% python3 -q
>>> import numpy as np
>>> from numpy import linalg as LA
>>> np.set_printoptions(suppress=True, linewidth=100)
>>> def tidy(a):
...     return np.round(a, 1) + 0
... 
>>> arr = np.loadtxt("test18.csv", delimiter=",")
>>> arr
array([[ 3.,  3.,  3.,  3.,  3.,  3.,  3.,  3.,  3.,  3.],
       [ 3.,  6.,  6.,  6.,  6.,  6.,  6.,  6.,  6.,  6.],
       [ 3.,  6.,  9.,  9.,  9.,  9.,  9.,  9.,  9.,  9.],
       [ 3.,  6.,  9., 12., 12., 12., 12., 12., 12., 12.],
       [ 3.,  6.,  9., 12., 15., 15., 15., 15., 15., 15.],
       [ 3.,  6.,  9., 12., 15., 18., 18., 18., 18., 18.],
       [ 3.,  6.,  9., 12., 15., 18., 21., 21., 21., 21.],
       [ 3.,  6.,  9., 12., 15., 18., 21., 24., 24., 24.],
       [ 3.,  6.,  9., 12., 15., 18., 21., 24., 27., 27.],
       [ 3.,  6.,  9., 12., 15., 18., 21., 24., 27., 30.]])
>>> evals, vecs = LA.eigh(arr)
>>> vec = np.array([2, 2, 0, 3, 2, 1, 2, 2, 0, 2])
>>> tidy(vec @ arr @ vec / (vec @ vec)), tidy(evals[0]), tidy(evals[-1])
(np.float64(82.1), np.float64(0.8), np.float64(134.3))
>>> print(tidy(LA.eigvalsh(arr[1:, 1:])))
[  0.8   0.8   1.    1.2   1.7   2.7   5.3  14.7 133.7]
>>> print(tidy(vecs * np.abs(evals) @ vecs.T))
[[ 3.  3.  3.  3.  3.  3.  3.  3.  3.  3.]
 [ 3.  6.  6.  6.  6.  6.  6.  6.  6.  6.]
 [ 3.  6.  9.  9.  9.  9.  9.  9.  9.  9.]
 [ 3.  6.  9. 12. 12. 12. 12. 12. 12. 12.]
 [ 3.  6.  9. 12. 15. 15. 15. 15. 15. 15.]
 [ 3.  6.  9. 12. 15. 18. 18. 18. 18. 18.]
 [ 3.  6.  9. 12. 15. 18. 21. 21. 21. 21.]
 [ 3.  6.  9. 12. 15. 18. 21. 24. 24. 24.]
 [ 3.  6.  9. 12. 15. 18. 21. 24. 27. 27.]
 [ 3.  6.  9. 12. 15. 18. 21. 24. 27. 30.]]
>>> rng = np.random.default_rng(67003)
>>> z = rng.permutation(10)
>>> z
array([2, 8, 3, 1, 0, 4, 9, 6, 5, 7])
>>> out = arr[z][:, z]
>>> np.allclose(out, arr)
False
>>> tidy(LA.det(out)), tidy(LA.det(arr[z]))
(np.float64(59049.0), np.float64(59049.0))
>>> tidy(LA.norm(arr, 1)), tidy(LA.norm(arr, np.inf))
(np.float64(165.0), np.float64(165.0))
>>> tidy(LA.norm(arr, axis=0))
array([ 9.5, 18.2, 26.3, 33.7, 40.2, 46. , 50.8, 54.7, 57.4, 58.9])
>>> (arr + arr.T) / 2
array([[ 3.,  3.,  3.,  3.,  3.,  3.,  3.,  3.,  3.,  3.],
       [ 3.,  6.,  6.,  6.,  6.,  6.,  6.,  6.,  6.,  6.],
       [ 3.,  6.,  9.,  9.,  9.,  9.,  9.,  9.,  9.,  9.],
       [ 3.,  6.,  9., 12., 12., 12., 12., 12., 12., 12.],
       [ 3.,  6.,  9., 12., 15., 15., 15., 15., 15., 15.],
       [ 3.,  6.,  9., 12., 15., 18., 18., 18., 18., 18.],
       [ 3.,  6.,  9., 12., 15., 18., 21., 21., 21., 21.],
       [ 3.,  6.,  9., 12., 15., 18., 21., 24., 24., 24.],
       [ 3.,  6.,  9., 12., 15., 18., 21., 24., 27., 27.],
       [ 3.,  6.,  9., 12., 15., 18., 21., 24., 27., 30.]])
>>> print(np.allclose(arr @ arr.T, arr.T @ arr))
True
>>> np.trace(arr)
np.float64(165.0)
>>> tidy(np.abs(LA.eigvals(arr)).max())
np.float64(134.3)
>>> tidy(np.sort(np.abs(LA.eigvals(arr))))
array([  0.8,   0.8,   0.9,   1.1,   1.4,   1.9,   3. ,   5.6,  15.1, 134.3])
>>> tidy(LA.det(arr))
np.float64(59049.0)
>>> np.allclose(arr, arr.T)
True
>>> arr @ arr
array([[  90.,  171.,  243.,  306.,  360.,  405.,  441.,  468.,  486.,  495.],
       [ 171.,  333.,  477.,  603.,  711.,  801.,  873.,  927.,  963.,  981.],
       [ 243.,  477.,  693.,  882., 1044., 1179., 1287., 1368., 1422., 1449.],
       [ 306.,  603.,  882., 1134., 1350., 1530., 1674., 1782., 1854., 1890.],
       [ 360.,  711., 1044., 1350., 1620., 1845., 2025., 2160., 2250., 2295.],
       [ 405.,  801., 1179., 1530., 1845., 2115., 2331., 2493., 2601., 2655.],
       [ 441.,  873., 1287., 1674., 2025., 2331., 2583., 2772., 2898., 2961.],
       [ 468.,  927., 1368., 1782., 2160., 2493., 2772., 2988., 3132., 3204.],
       [ 486.,  963., 1422., 1854., 2250., 2601., 2898., 3132., 3294., 3375.],
       [ 495.,  981., 1449., 1890., 2295., 2655., 2961., 3204., 3375., 3465.]])
>>> Q, vecs = LA.qr(arr[:, :5])[0], LA.qr(arr[:, 5:])[0]
>>> s = LA.svd(Q.T @ vecs, compute_uv=False)
>>> tidy(np.degrees(np.arccos(s.clip(0, 1))))
array([ 2.8, 62. , 90. , 90. , 90. ])
>>> data = np.array([[1, 2, 0, -1, 2, -2, -2],
...     [1, -2, 0, 0, 2, -2, 0],
...     [0, 1, 2, 2, 2, -2, 0],
...     [2, -2, 2, 1, -2, -1, -2],
...     [2, 0, 0, -1, 2, 2, 2],
...     [-2, 0, -1, 2, 0, 1, 0],
...     [-2, 2, -2, -2, 0, -1, -2]])
>>> data
array([[ 1,  2,  0, -1,  2, -2, -2],
       [ 1, -2,  0,  0,  2, -2,  0],
       [ 0,  1,  2,  2,  2, -2,  0],
       [ 2, -2,  2,  1, -2, -1, -2],
       [ 2,  0,  0, -1,  2,  2,  2],
       [-2,  0, -1,  2,  0,  1,  0],
       [-2,  2, -2, -2,  0, -1, -2]])
>>> z = rng.permutation(7)
>>> z
array([4, 6, 2, 3, 5, 1, 0])
>>> out = data[z][:, z]
>>> out
array([[ 2,  2,  0, -1,  2,  0,  2],
       [ 0, -2, -2, -2, -1,  2, -2],
       [ 2,  0,  2,  2, -2,  1,  0],
       [-2, -2,  2,  1, -1, -2,  2],
       [ 0,  0, -1,  2,  1,  0, -2],
       [ 2,  0,  0,  0, -2, -2,  1],
       [ 2, -2,  0, -1, -2,  2,  1]])
>>> np.allclose(out, data)
False
>>> np.allclose(out, out.T)
False
>>> (out - out.T) / 2
array([[ 0. ,  1. , -1. ,  0.5,  1. , -1. ,  0. ],
       [-1. ,  0. , -1. ,  0. , -0.5,  1. ,  0. ],
       [ 1. ,  1. ,  0. ,  0. , -0.5,  0.5,  0. ],
       [-0.5,  0. ,  0. ,  0. , -1.5, -1. ,  1.5],
       [-1. ,  0.5,  0.5,  1.5,  0. ,  1. ,  0. ],
       [ 1. , -1. , -0.5,  1. , -1. ,  0. , -0.5],
       [ 0. ,  0. ,  0. , -1.5,  0. ,  0.5,  0. ]])
>>> tidy(np.sort(np.abs(LA.eigvals(out))))
array([0.7, 1.7, 1.9, 3.6, 3.6, 4.9, 4.9])
>>> out @ out
array([[ 10,  -2,  -8,  -5,   1,  10,  -4],
       [  0,  12,  -3,  -2,   7, -10,   2],
       [  6,   0,  10,   0,  -6,  -4,  13],
       [ -2,  -6,  11,   7,  -8,   4,   4],
       [-10,   0,   1,   4,   5,  -9,   0],
       [  2,   2,   2,  -7,   4,   6,   7],
       [ 12,   8,   4,  -4,  -1,  -4,  13]])
>>> np.allclose(out @ out.T, out.T @ out)
False
>>> np.trace(out)
np.int64(3)
>>> print(LA.matrix_power(out, 3))
[[ 26  42 -23 -21  32 -30  18]
 [-18 -24 -41 -20  19  49 -50]
 [ 50 -14  26 -11 -32  44  33]
 [ 20 -14  56  23 -51 -15  46]
 [-44 -28   5  26  -3  11 -31]
 [ 48   0 -18  -8 -17  22  -9]
 [ 58 -10 -15 -39  -7  62  11]]
>>> tidy(LA.det(out))
np.float64(-716.0)
